$ python3 -q
>>> import numpy as np
>>> from numpy import linalg as LA
>>> np.set_printoptions(precision=3, suppress=True, linewidth=140)
>>> def rnd(a):
...     return np.round(a, 3) + 0
... 
>>> rng = np.random.default_rng(953632)
>>> feats = np.array([[2, 1, 3, -1, -1, -2, 0, -3],
...     [-2, 2, -3, 3, -2, 2, 0, 0],
...     [-2, -2, 3, -1, -1, 1, 3, 2],
...     [0, 1, -3, -1, 0, 2, 0, -1],
...     [-2, 0, 3, -3, 1, 3, 3, 2],
...     [3, -3, 0, 0, 1, -2, -1, 3],
...     [3, -2, 1, -1, -3, -3, 1, -1],
...     [0, -3, -3, -1, 3, 0, -3, -2],
...     [0, 3, -2, 1, -3, 1, 1, -2],
...     [2, -2, 1, 2, -1, 3, -2, 1],
...     [-1, 1, -3, -2, -2, -1, 3, 1],
...     [2, 1, 0, 0, -2, 1, 3, -2],
...     [-1, -1, 3, 3, -3, 0, 1, 0],
...     [-1, 3, -3, 2, -1, -1, -1, 3],
...     [0, -2, 2, 1, -2, -1, 1, -1]]) * (rng.random((15, 8)) < 0.3)
>>> feats
array([[ 0,  1,  0, -1,  0, -2,  0,  0],
       [-2,  0,  0,  0, -2,  0,  0,  0],
       [-2,  0,  0,  0, -1,  0,  0,  0],
       [ 0,  0, -3, -1,  0,  0,  0,  0],
       [ 0,  0,  0,  0,  0,  3,  0,  2],
       [ 0,  0,  0,  0,  0,  0,  0,  0],
       [ 3, -2,  0,  0, -3, -3,  1, -1],
       [ 0,  0,  0,  0,  0,  0,  0,  0],
       [ 0,  0, -2,  1,  0,  1,  0,  0],
       [ 2,  0,  1,  2,  0,  3, -2,  0],
       [ 0,  1,  0, -2,  0, -1,  0,  1],
       [ 0,  0,  0,  0, -2,  0,  0, -2],
       [ 0,  0,  0,  0, -3,  0,  1,  0],
       [-1,  3, -3,  0,  0,  0,  0,  0],
       [ 0,  0,  2,  0, -2,  0,  0, -1]])
>>> # rows 5 and 7 are equal
>>> proj = feats @ LA.solve(feats.T @ feats, feats.T)
>>> np.allclose(proj @ proj, proj)
True
>>> data = np.load("x.npy")
>>> data
array([[2., 4., 0., 0., 0., 0., 0., 0., 0., 0., 0., 0., 0.],
       [4., 1., 4., 0., 0., 0., 0., 0., 0., 0., 0., 0., 0.],
       [0., 4., 9., 4., 0., 0., 0., 0., 0., 0., 0., 0., 0.],
       [0., 0., 4., 1., 4., 0., 0., 0., 0., 0., 0., 0., 0.],
       [0., 0., 0., 4., 4., 4., 0., 0., 0., 0., 0., 0., 0.],
       [0., 0., 0., 0., 4., 4., 4., 0., 0., 0., 0., 0., 0.],
       [0., 0., 0., 0., 0., 4., 1., 4., 0., 0., 0., 0., 0.],
       [0., 0., 0., 0., 0., 0., 4., 7., 4., 0., 0., 0., 0.],
       [0., 0., 0., 0., 0., 0., 0., 4., 3., 4., 0., 0., 0.],
       [0., 0., 0., 0., 0., 0., 0., 0., 4., 1., 4., 0., 0.],
       [0., 0., 0., 0., 0., 0., 0., 0., 0., 4., 0., 4., 0.],
       [0., 0., 0., 0., 0., 0., 0., 0., 0., 0., 4., 4., 4.],
       [0., 0., 0., 0., 0., 0., 0., 0., 0., 0., 0., 4., 9.]])
>>> # symmetric, so the eigenvalues are real
>>> vals, V = LA.eigh(data)
>>> (vals > 1e-8).sum(), (vals < -1e-8).sum()
(np.int64(8), np.int64(5))
>>> np.unique(vals.round(6) + 0, return_counts=True)[1]
array([1, 1, 1, 1, 1, 1, 1, 1, 1, 1, 1, 1, 1])
>>> z = rng.permutation(13)
>>> z
array([ 3, 11,  6, 12,  7,  5,  8,  2,  0, 10,  1,  4,  9])
>>> B = data[z][:, z]
>>> np.diag(B)
array([1., 4., 1., 9., 7., 4., 3., 9., 2., 0., 1., 4., 1.])
>>> np.trace(B)
np.float64(46.0)
>>> rnd(LA.eigvalsh(data).min())
np.float64(-5.618)
>>> np.all(LA.eigvalsh(data) > 0)
np.False_
>>> t3 = np.stack([data, 3 * data, data[::-1]])
>>> np.einsum("bij,cij->bc", t3, t3)
array([[ 660., 1980.,   65.],
       [1980., 5940.,  195.],
       [  65.,  195.,  660.]])
>>> LA.matrix_rank(t3.reshape(3, -1))
np.int64(2)
>>> LA.matrix_rank(t3)
array([13, 13, 13])
>>> t3.shape
(3, 13, 13)
>>> X = np.loadtxt("arr.csv", delimiter=",")
>>> X
array([[ 3.038,  2.124, -1.354,  0.217,  1.441, -0.179],
       [ 0.904,  1.174, -1.797,  0.907, -2.318, -0.497],
       [ 0.656,  0.115,  0.385, -0.001,  1.739,  0.368],
       [-0.675, -0.244,  0.249, -1.357, -2.78 , -0.344],
       [-1.47 , -2.572,  0.104, -0.169, -1.894, -0.137],
       [-1.02 , -0.674, -1.026,  0.718, -1.966, -0.467],
       [ 0.439,  0.654,  0.237,  1.654,  4.903,  1.127],
       [ 0.327,  0.873,  0.737,  0.424,  6.164,  1.346]])
>>> z = rng.permutation(6)
>>> B = X[:, z] * rng.choice([-1, 1], 6)
>>> B
array([[-3.038, -0.179,  2.124,  1.441, -1.354,  0.217],
       [-0.904, -0.497,  1.174, -2.318, -1.797,  0.907],
       [-0.656,  0.368,  0.115,  1.739,  0.385, -0.001],
       [ 0.675, -0.344, -0.244, -2.78 ,  0.249, -1.357],
       [ 1.47 , -0.137, -2.572, -1.894,  0.104, -0.169],
       [ 1.02 , -0.467, -0.674, -1.966, -1.026,  0.718],
       [-0.439,  1.127,  0.654,  4.903,  0.237,  1.654],
       [-0.327,  1.346,  0.873,  6.164,  0.737,  0.424]])
>>> Uu, _, Vt = LA.svd(X.T @ B)
>>> z
array([0, 5, 1, 4, 2, 3])
>>> rnd(Uu @ Vt)
array([[-1.,  0.,  0.,  0.,  0.,  0.],
       [ 0.,  0.,  1.,  0.,  0.,  0.],
       [ 0.,  0.,  0.,  0.,  1.,  0.],
       [ 0.,  0.,  0.,  0.,  0.,  1.],
       [ 0.,  0.,  0.,  1.,  0.,  0.],
       [ 0.,  1.,  0.,  0.,  0.,  0.]])
>>> rnd(LA.lstsq(X, B)[0])
array([[-1.,  0.,  0.,  0.,  0.,  0.],
       [ 0.,  0.,  1.,  0.,  0.,  0.],
       [ 0.,  0.,  0.,  0.,  1.,  0.],
       [ 0.,  0.,  0.,  0.,  0.,  1.],
       [ 0.,  0.,  0.,  1.,  0.,  0.],
       [ 0.,  1.,  0.,  0.,  0.,  0.]])
>>> vec = np.array([-1, 3, -2, -1, -3, 0])
>>> rhs = X @ vec
>>> rnd(rhs)
array([  1.502,  12.259,  -6.297,   9.142,  -0.603,   6.23 , -15.314, -18.098])
>>> rnd(LA.lstsq(X, rhs)[0])
array([-1.,  3., -2., -1., -3.,  0.])
>>> rnd(LA.solve(X.T @ X, X.T @ rhs))
array([-1.,  3., -2., -1., -3.,  0.])
>>> rhs = rhs + 0.3 * rng.normal(size=8)
>>> rnd(rhs)
array([  1.294,  11.938,  -6.573,   9.23 ,  -0.38 ,   6.131, -15.643, -17.572])
>>> b, *_ = LA.lstsq(X, rhs)
>>> b.round()
array([-1.,  3., -2., -2., -3., -0.])
>>> rnd(LA.norm(rhs - X @ b))
np.float64(0.36)
>>> B = X + rng.integers(-2, 3, (8, 5)) @ rng.integers(-2, 3, (5, 6))
>>> rnd(B)
array([[ 3.038, -1.876, -7.354,  8.217, -3.559,  3.821],
       [ 3.904,  6.174, -5.797,  6.907, -3.318, -2.497],
       [-4.344, -9.885,  1.385, -3.001,  2.739,  0.368],
       [ 0.325,  2.756,  2.249, -4.357, -0.78 , -1.344],
       [-2.47 , -3.572,  0.104,  1.831, -3.894, -0.137],
       [-5.02 ,  0.326,  4.974, -5.282,  3.034, -9.467],
       [ 1.439,  1.654,  4.237, -0.346,  3.903,  1.127],
       [-5.673, -2.127,  1.737, -4.576, 11.164, -2.654]])
>>> rnd(B - X)
array([[  0.,  -4.,  -6.,   8.,  -5.,   4.],
       [  3.,   5.,  -4.,   6.,  -1.,  -2.],
       [ -5., -10.,   1.,  -3.,   1.,   0.],
       [  1.,   3.,   2.,  -3.,   2.,  -1.],
       [ -1.,  -1.,   0.,   2.,  -2.,   0.],
       [ -4.,   1.,   6.,  -6.,   5.,  -9.],
       [  1.,   1.,   4.,  -2.,  -1.,   0.],
       [ -6.,  -3.,   1.,  -5.,   5.,  -4.]])
>>> rnd(LA.svd(B - X, compute_uv=False))
array([21.482, 14.464,  7.691,  4.399,  1.677,  0.   ])
